% python3 -q
>>> import numpy as np
>>> from numpy import linalg as LA
>>> np.set_printoptions(precision=2, suppress=True, linewidth=160)
>>> W2 = np.array([[3, 0, 0], [1, 2, 0]])
>>> rng = np.random.default_rng(627)
>>> W0 = rng.normal(size=(22, 2)) @ W2 + np.array([2, 0, 1])
>>> print(W0)
[[ 3.13 -0.09  1.  ]
 [ 4.4  -1.04  1.  ]
 [ 1.86  0.04  1.  ]
 [ 5.4   1.34  1.  ]
 [ 1.2  -2.28  1.  ]
 [ 3.71  4.09  1.  ]
 [ 1.93 -0.38  1.  ]
 [ 3.9  -2.    1.  ]
 [-2.38  0.34  1.  ]
 [ 2.65 -2.5   1.  ]
 [ 2.55  0.66  1.  ]
 [ 3.66  2.12  1.  ]
 [ 2.53  0.25  1.  ]
 [-1.81  1.04  1.  ]
 [ 0.78  0.22  1.  ]
 [ 0.94  1.1   1.  ]
 [ 3.14  2.46  1.  ]
 [ 4.71  0.4   1.  ]
 [-1.22  0.78  1.  ]
 [ 3.06  7.32  1.  ]
 [-0.46 -2.73  1.  ]
 [ 5.95  0.7   1.  ]]
>>> x = np.array([7, 3, -2])
>>> np.sign((W0 @ x).round(6))
array([ 1.,  1.,  1.,  1., -1.,  1.,  1.,  1., -1.,  1.,  1.,  1.,  1., -1.,  1.,  1.,  1.,  1., -1.,  1., -1.,  1.])
>>> print(W0 @ np.eye(3)[1])
[-0.09 -1.04  0.04  1.34 -2.28  4.09 -0.38 -2.    0.34 -2.5   0.66  2.12  0.25  1.04  0.22  1.1   2.46  0.4   0.78  7.32 -2.73  0.7 ]
>>> blk = np.stack([W0, 4 * W0, W0[::-1]])
>>> (blk @ W0.T).shape
(3, 22, 22)
>>> print(LA.norm(blk, axis=(1, 2)))
[18.74 74.96 18.74]
>>> X = np.load("block13.npy")
>>> print(X)
[[-2  0 -1]
 [ 2  0 -1]
 [ 0  0  0]
 [ 0  0 -2]
 [ 0  0  0]
 [ 0  0  0]
 [ 0  0  0]
 [ 0  0  0]
 [ 0  0  0]
 [ 0  0  0]
 [-4 -2  1]
 [ 0  0  0]
 [ 2  0 -1]
 [ 0 -2  1]
 [ 0  0  0]
 [ 0  0  0]
 [-4 -2  1]
 [-2  0 -1]
 [-4 -2  1]
 [-2 -2  2]
 [ 2  0 -1]]
>>> Xs = (X - X.mean(axis=0)) / X.std(axis=0)
>>> print(np.argwhere(np.abs(Xs) > 2))
[[ 3  2]
 [19  2]]
>>> print(Xs.std(axis=0))
[1. 1. 1.]
>>> c = LA.lstsq(np.delete(Xs, 0, axis=1), Xs[:, 0])[0]
>>> np.abs(c).argmax()
np.int64(0)
>>> round(1 - np.var(Xs[:, 0] - np.delete(Xs, 0, axis=1) @ c), 2)
np.float64(0.5)
>>> c
array([ 0.69, -0.02])
